>>> import numpy as np
>>> np.set_printoptions(suppress=True, linewidth=100)
>>> mat = np.load("dump.npy")
>>> print(mat)
[[ 0.8 -1.1  0.1 -0.6  0.3  0.4 -0.3 -0.4]
 [-0.8  0.5  1.4  0.4 -0.3  0.3 -1.6  0.7]
 [ 3.9  0.1 -0.1 -1.7  1.3 -0.3  0.7  1.3]
 [-1.8 -0.2  0.3  0.7 -0.6  0.3  0.4 -0.4]
 [-3.3 -0.6 -0.5 -0.6 -1.1 -0.8  1.9 -0.5]
 [-7.5 -0.1  0.3 -1.  -2.5  0.5  0.7 -0.5]
 [-5.5 -1.1  0.5 -0.5 -1.8 -0.7 -0.6  0.5]
 [ 4.1  1.5 -0.8 -1.4  1.4 -1.1  0.6 -0.9]
 [ 0.7  0.8 -0.2  1.3  0.2  0.8 -0.6  0.2]
 [ 1.2 -0.4 -0.6  1.6  0.4 -1.1  1.5 -1.2]
 [ 2.5  0.   0.1 -0.9  0.8  2.6  0.   0.5]
 [ 0.   1.2 -0.8 -1.1  0.1 -1.8  0.7  0. ]
 [ 1.6  0.  -0.2  2.3  0.5  0.3  0.6 -0.9]
 [ 0.5 -0.2  1.5  0.2  0.2 -0.8 -0.9 -0.1]
 [-3.8  0.7  0.4  3.  -1.3  0.   0.   0.5]
 [-2.   0.3 -1.7 -0.4 -0.7  0.2  1.   0.1]
 [ 1.4  0.4 -1.7  0.9  0.5 -0.4 -1.2  1.7]
 [-0.5 -1.3  0.5  1.  -0.2  0.4 -0.2 -0.8]
 [ 1.4  2.3 -0.3  0.4  0.5  0.3  0.4 -1. ]
 [ 0.8  1.1 -0.9 -0.8  0.2  1.2  0.3 -0.4]
 [-2.8  0.6 -0.2  0.1 -0.9  1.2  1.  -0.9]
 [-4.8  0.7  1.   0.  -1.6 -1.8  0.4 -0.4]
 [-7.4 -0.4  1.5  1.6 -2.5 -0.3 -0.4 -1. ]
 [-5.4  1.1 -1.1 -1.  -1.8 -0.8  0.7  1.6]
 [ 0.7  0.  -0.3  0.4  0.2 -0.6 -1.9  0. ]
 [ 0.3 -0.4  2.1 -0.7  0.1 -0.7  0.   0.1]
 [ 0.4  1.8 -1.5  0.5  0.1  1.5 -0.8  0.3]
 [ 0.   0.6  0.5  1.6  0.  -1.3  0.2  0.9]
 [ 3.  -0.1  0.7  0.4  1.   0.9  1.4  1. ]
 [-0.1 -0.9 -0.7 -1.2  0.  -2.6  0.1  1.5]]
>>> W2 = mat[[29, 15]].astype(float)
>>> for _ in range(4):
...     idx = np.linalg.norm(mat[:, None] - W2, axis=-1).argmin(axis=1)
...     W2 = np.array([mat[idx == j].mean(axis=0) for j in range(2)])
... 
>>> idx
array([0, 0, 0, 1, 1, 1, 1, 0, 0, 0, 0, 0, 0, 0, 1, 1, 0, 0, 0, 0, 1, 1, 1, 1, 0, 0, 0, 0, 0, 0])
>>> np.abs(W2[1] - W2[0]).argmax()
np.int64(0)
>>> np.round(W2[1] - W2[0], 1)
array([-5.5, -0.2,  0.1,  0.1, -1.8, -0.1,  0.6, -0.2])
>>> print(np.bincount(idx))
[20 10]
